$ ipython --no-banner

In [1]: import numpy as np

In [2]: np.set_printoptions(precision=2, suppress=True, linewidth=100)

In [3]: rd = lambda a: np.round(a, 2) + 0

In [4]: data = np.loadtxt("layer0.csv", delimiter=",")

In [5]: data
Out[5]: 
array([[ 1.96,  4.36,  1.41,  0.44],
       [-1.09,  3.56,  2.16, -2.55],
       [-0.38, -2.86, -2.53, -3.2 ],
       [ 1.45,  0.13, -4.58, -1.38],
       [-1.44, -1.15, -4.24,  1.89],
       [ 0.54, -2.7 ,  3.9 , -1.48],
       [ 2.02,  0.3 , -4.53,  0.51],
       [-4.65, -0.6 ,  0.62, -1.62],
       [ 0.72, -0.57,  0.54,  4.89],
       [ 3.55, -2.17,  1.17,  2.51],
       [-1.65,  2.44, -3.67, -1.69],
       [ 3.74,  3.27,  0.4 , -0.44],
       [ 2.87, -2.56,  3.11, -0.75],
       [ 1.69, -3.26, -3.  , -1.6 ],
       [ 3.54,  3.07, -1.7 , -0.39],
       [ 1.56, -3.94, -0.25,  2.65],
       [-1.36,  1.42,  2.98,  3.5 ],
       [ 1.13,  0.5 ,  3.78, -3.03],
       [-0.57, -2.66,  1.13, -4.04],
       [ 3.93,  2.65, -1.59,  0.05],
       [-2.59, -0.59, -3.93,  1.58],
       [ 3.1 ,  3.28, -1.74,  1.26],
       [ 0.32,  0.92,  3.02, -3.86],
       [-3.62,  0.52, -2.61, -2.2 ],
       [-0.79,  4.41,  0.72,  2.09],
       [ 0.79,  0.71,  3.23,  3.67]])

In [6]: Xs = data - data.mean(axis=0)

In [7]: vecs = np.linalg.svd(Xs)[2][:2]

In [8]: A2 = Xs - Xs @ vecs.T @ vecs

In [9]: np.linalg.norm(A2, axis=1).round(6).argmax()
Out[9]: np.int64(15)

In [10]: Xs = data - data.mean(axis=0)

In [11]: U, sig, Vh = np.linalg.svd(Xs, full_matrices=False)

In [12]: np.abs(U[:, 0]).argmax()
Out[12]: np.int64(4)

In [13]: rd(Vh[0] * np.sign(Vh[0, np.abs(Vh[0]).argmax()]))
Out[13]: array([0.3 , 0.25, 0.9 , 0.18])

In [14]: print(rd(np.abs(Vh[-1])))
[0.84 0.12 0.15 0.51]

In [15]: rd((sig ** 2).sum() ** 2 / (sig ** 4).sum())
Out[15]: np.float64(3.83)

In [16]: basis = data[[21, 23]].astype(float)

In [17]: for _ in range(3):
    ...:     z = np.linalg.norm(data[:, None] - basis, axis=-1).argmin(axis=1)
    ...:     basis = np.array([data[z == j].mean(axis=0) for j in range(2)])
    ...: 

In [18]: z
Out[18]: array([0, 1, 1, 1, 1, 1, 0, 1, 0, 0, 1, 0, 0, 1, 0, 0, 0, 1, 1, 0, 1, 0, 1, 1, 0, 0])

In [19]: print(rd(basis[1] - basis[0]))
[-2.81 -1.54 -1.05 -3.32]

In [20]: J = np.load("test16.npy")

In [21]: rd(J)
Out[21]: 
array([[ 0.94,  0.04,  0.38,  0.27,  0.32, -0.7 ,  0.87, -0.38],
       [ 0.04,  0.16, -0.78, -0.39,  1.47,  0.25, -0.4 ,  0.47],
       [ 0.38, -0.78, -1.37,  0.04,  0.95, -0.69,  0.71, -0.75],
       [ 0.27, -0.39,  0.04, -1.42, -0.3 ,  0.3 ,  0.2 ,  0.78],
       [ 0.32,  1.47,  0.95, -0.3 ,  0.03,  0.68,  1.04,  0.33],
       [-0.7 ,  0.25, -0.69,  0.3 ,  0.68, -0.31, -0.29,  0.51],
       [ 0.87, -0.4 ,  0.71,  0.2 ,  1.04, -0.29, -1.8 ,  0.53],
       [-0.38,  0.47, -0.75,  0.78,  0.33,  0.51,  0.53, -1.24]])

In [22]: # rows and columns are dependent

In [23]: vals, vecs = np.linalg.eigh(J)

In [24]: vec = np.array([2, 1, 2, -2, 2, 3, 3, -2])

In [25]: rd(vec @ J @ vec)
Out[25]: np.float64(-4.48)

In [26]: A = np.load("dump.npy")

In [27]: A
Out[27]: 
array([[ 1,  1, -1, -1, -1, -1,  1,  1],
       [ 1,  1, -1, -1,  1,  1, -1, -1],
       [ 1, -1,  1, -1,  1, -1,  1, -1],
       [ 1, -1,  1, -1, -1,  1, -1,  1],
       [ 1, -1, -1,  1, -1,  1,  1, -1],
       [ 1,  1,  1,  1, -1, -1, -1, -1],
       [ 1,  1,  1,  1,  1,  1,  1,  1]])

In [28]: U, sig, Vh = np.linalg.svd(A, full_matrices=False)

In [29]: rd(np.cumsum(sig ** 2) / np.sum(sig ** 2))
Out[29]: array([0.14, 0.29, 0.43, 0.57, 0.71, 0.86, 1.  ])

In [30]: rd(U.T @ A @ Vh.T)
Out[30]: 
array([[2.83, 0.  , 0.  , 0.  , 0.  , 0.  , 0.  ],
       [0.  , 2.83, 0.  , 0.  , 0.  , 0.  , 0.  ],
       [0.  , 0.  , 2.83, 0.  , 0.  , 0.  , 0.  ],
       [0.  , 0.  , 0.  , 2.83, 0.  , 0.  , 0.  ],
       [0.  , 0.  , 0.  , 0.  , 2.83, 0.  , 0.  ],
       [0.  , 0.  , 0.  , 0.  , 0.  , 2.83, 0.  ],
       [0.  , 0.  , 0.  , 0.  , 0.  , 0.  , 2.83]])

In [31]: U.shape, sig.shape, Vh.shape
Out[31]: ((7, 7), (7,), (7, 8))

In [32]: rd(np.sqrt((sig ** 2).sum())), rd(np.linalg.norm(A))
Out[32]: (np.float64(7.48), np.float64(7.48))

In [33]: rd(U.T @ U)
Out[33]: 
array([[1., 0., 0., 0., 0., 0., 0.],
       [0., 1., 0., 0., 0., 0., 0.],
       [0., 0., 1., 0., 0., 0., 0.],
       [0., 0., 0., 1., 0., 0., 0.],
       [0., 0., 0., 0., 1., 0., 0.],
       [0., 0., 0., 0., 0., 1., 0.],
       [0., 0., 0., 0., 0., 0., 1.]])

In [34]: A2 = np.array([[0, -3, 3],
    ...:     [-2, -2, -3],
    ...:     [-2, 0, 3],
    ...:     [3, -2, -3],
    ...:     [-2, 2, 1],
    ...:     [-3, 3, -1],
    ...:     [0, 2, 1],
    ...:     [-3, 1, -3]])

In [35]: np.einsum("ik,kj->ji", A, A2)
Out[35]: 
array([[ -1,  -5,   1,  -7,   9,   7,  -9],
       [ -5,  -1,   1,   1,  -1, -15,   1],
       [ -2,   2,  18,   6,   2,   2,  -2]])

In [36]: np.linalg.matrix_rank(A @ A2)
Out[36]: np.int64(3)

In [37]: print(np.einsum("ij,ij->i", A, A))
[8 8 8 8 8 8 8]

In [38]: np.linalg.matrix_rank(np.vstack([A, A2.T]))
Out[38]: np.int64(8)

In [39]: A2.T @ A.T
Out[39]: 
array([[ -1,  -5,   1,  -7,   9,   7,  -9],
       [ -5,  -1,   1,   1,  -1, -15,   1],
       [ -2,   2,  18,   6,   2,   2,  -2]])

In [40]: A @ A2
Out[40]: 
array([[ -1,  -5,  -2],
       [ -5,  -1,   2],
       [  1,   1,  18],
       [ -7,   1,   6],
       [  9,  -1,   2],
       [  7, -15,   2],
       [ -9,   1,  -2]])

In [41]: print(np.vstack([A, A2.T]).shape)
(10, 8)

In [42]: np.einsum("ik,kj->ij", A, A2)
Out[42]: 
array([[ -1,  -5,  -2],
       [ -5,  -1,   2],
       [  1,   1,  18],
       [ -7,   1,   6],
       [  9,  -1,   2],
       [  7, -15,   2],
       [ -9,   1,  -2]])

In [43]: A2 = A / np.sqrt((A ** 2).mean(axis=1, keepdims=True))

In [44]: np.linalg.matrix_rank(A - A.mean(axis=1, keepdims=True))
Out[44]: np.int64(6)

In [45]: rd(np.linalg.norm(A2, axis=1))
Out[45]: array([2.83, 2.83, 2.83, 2.83, 2.83, 2.83, 2.83])

In [46]: def softmax(z):
    ...:     e = np.exp(z - z.max(axis=-1, keepdims=True))
    ...:     return e / e.sum(axis=-1, keepdims=True)
    ...: 

In [47]: print(rd(softmax(10 * A[2])))
[0.25 0.   0.25 0.   0.25 0.   0.25 0.  ]

In [48]: rd(softmax(A[2]))
Out[48]: array([0.22, 0.03, 0.22, 0.03, 0.22, 0.03, 0.22, 0.03])

In [49]: S = A @ A.T / np.sqrt(8)

In [50]: rd(softmax(S))
Out[50]: 
array([[0.74, 0.04, 0.04, 0.04, 0.04, 0.04, 0.04],
       [0.04, 0.74, 0.04, 0.04, 0.04, 0.04, 0.04],
       [0.04, 0.04, 0.74, 0.04, 0.04, 0.04, 0.04],
       [0.04, 0.04, 0.04, 0.74, 0.04, 0.04, 0.04],
       [0.04, 0.04, 0.04, 0.04, 0.74, 0.04, 0.04],
       [0.04, 0.04, 0.04, 0.04, 0.04, 0.74, 0.04],
       [0.04, 0.04, 0.04, 0.04, 0.04, 0.04, 0.74]])

In [51]: rd(softmax(S + np.triu(np.full(S.shape, -np.inf), 1)))
Out[51]: 
array([[1.  , 0.  , 0.  , 0.  , 0.  , 0.  , 0.  ],
       [0.06, 0.94, 0.  , 0.  , 0.  , 0.  , 0.  ],
       [0.05, 0.05, 0.89, 0.  , 0.  , 0.  , 0.  ],
       [0.05, 0.05, 0.05, 0.85, 0.  , 0.  , 0.  ],
       [0.05, 0.05, 0.05, 0.05, 0.81, 0.  , 0.  ],
       [0.05, 0.05, 0.05, 0.05, 0.05, 0.77, 0.  ],
       [0.04, 0.04, 0.04, 0.04, 0.04, 0.04, 0.74]])

In [52]: print(softmax(S).round(6).argmax(axis=1))
[0 1 2 3 4 5 6]

In [53]: rd(softmax(S)[2] @ A)
Out[53]: array([ 1.  , -0.65,  0.74, -0.74,  0.65, -0.65,  0.74, -0.74])
